$ python -q
>>> import numpy as np
>>> import numpy.linalg as la
>>> np.set_printoptions(precision=2, suppress=True, linewidth=120)
>>> rnd = lambda a: np.round(a, 2) + 0
>>> s = 10 * 0.5 ** np.arange(4)
>>> rng = np.random.default_rng(664634)
>>> arr = rng.normal(size=(26, 4)) * rng.permutation(s)
>>> print(rnd(arr))
[[  4.54  -1.49   5.04   2.02]
 [  0.02   3.09   2.11   0.3 ]
 [  2.19  -5.56   1.48  -1.24]
 [ -0.11  -6.94  -2.23  -0.63]
 [  2.89   6.12  -1.14  -1.23]
 [ -0.17   4.28  -0.96  -0.95]
 [ -2.11  -8.41  -1.44   0.77]
 [  1.76   2.34   8.46   2.06]
 [ -4.34  -0.14   1.99  -0.97]
 [  3.57 -19.84   1.97  -1.54]
 [  1.1    6.41   1.74   0.96]
 [  2.19 -15.98  -2.49  -0.5 ]
 [ -0.07  -0.27  -5.08   0.83]
 [  0.82  -2.16  -3.07   1.57]
 [ -1.46   0.9   -4.5    0.38]
 [  0.79  -3.66   3.32  -2.5 ]
 [ -2.77 -10.21   1.06   0.83]
 [  0.98   8.7    3.96  -1.75]
 [ -0.45   3.87  -8.3    1.97]
 [  3.56   6.01   4.04  -2.82]
 [  0.07   5.47  -5.33   1.48]
 [ -0.8  -12.95   1.46  -0.63]
 [  1.33  18.25  -0.61  -1.11]
 [  1.65  -2.36  -6.03   0.62]
 [  1.78   7.48  -1.03  -2.34]
 [  0.81  -4.48   3.09   0.96]]
>>> Ac = arr - arr.mean(axis=0)
>>> left, s, vt = la.svd(Ac, full_matrices=False)
>>> np.abs(vt[0]).argmax()
np.int64(1)
>>> rnd(vt[0] * np.sign(vt[0, np.abs(vt[0]).argmax()]))
array([ 0.02,  1.  , -0.02, -0.01])
>>> np.searchsorted(np.cumsum(s ** 2) / (s ** 2).sum(), 0.9) + 1
np.int64(2)
>>> rnd(s)
array([41.94, 19.73,  9.57,  6.95])
>>> rnd((s ** 2).sum() ** 2 / (s ** 4).sum())
np.float64(1.61)
>>> rnd(np.abs(vt[-1]))
array([0.17, 0.01, 0.07, 0.98])
>>> rnd(s ** 2 / (s ** 2).sum())
array([0.77, 0.17, 0.04, 0.02])
>>> print(la.matrix_rank(Ac))
4
>>> print(rnd(Ac.mean(axis=0)))
[0. 0. 0. 0.]
>>> W2 = arr[[15, 8]].astype(float)
>>> for _ in range(7):
...     idx = la.norm(arr[:, None] - W2, axis=-1).argmin(axis=1)
...     W2 = np.array([arr[idx == j].mean(axis=0) for j in range(2)])
... 
>>> idx
array([0, 1, 0, 0, 1, 1, 0, 1, 1, 0, 1, 0, 1, 0, 1, 0, 0, 1, 1, 1, 1, 0, 1, 0, 1, 0])
>>> rnd(W2)
array([[ 0.9 , -7.84,  0.18, -0.02],
       [ 0.5 ,  5.18, -0.33, -0.23]])
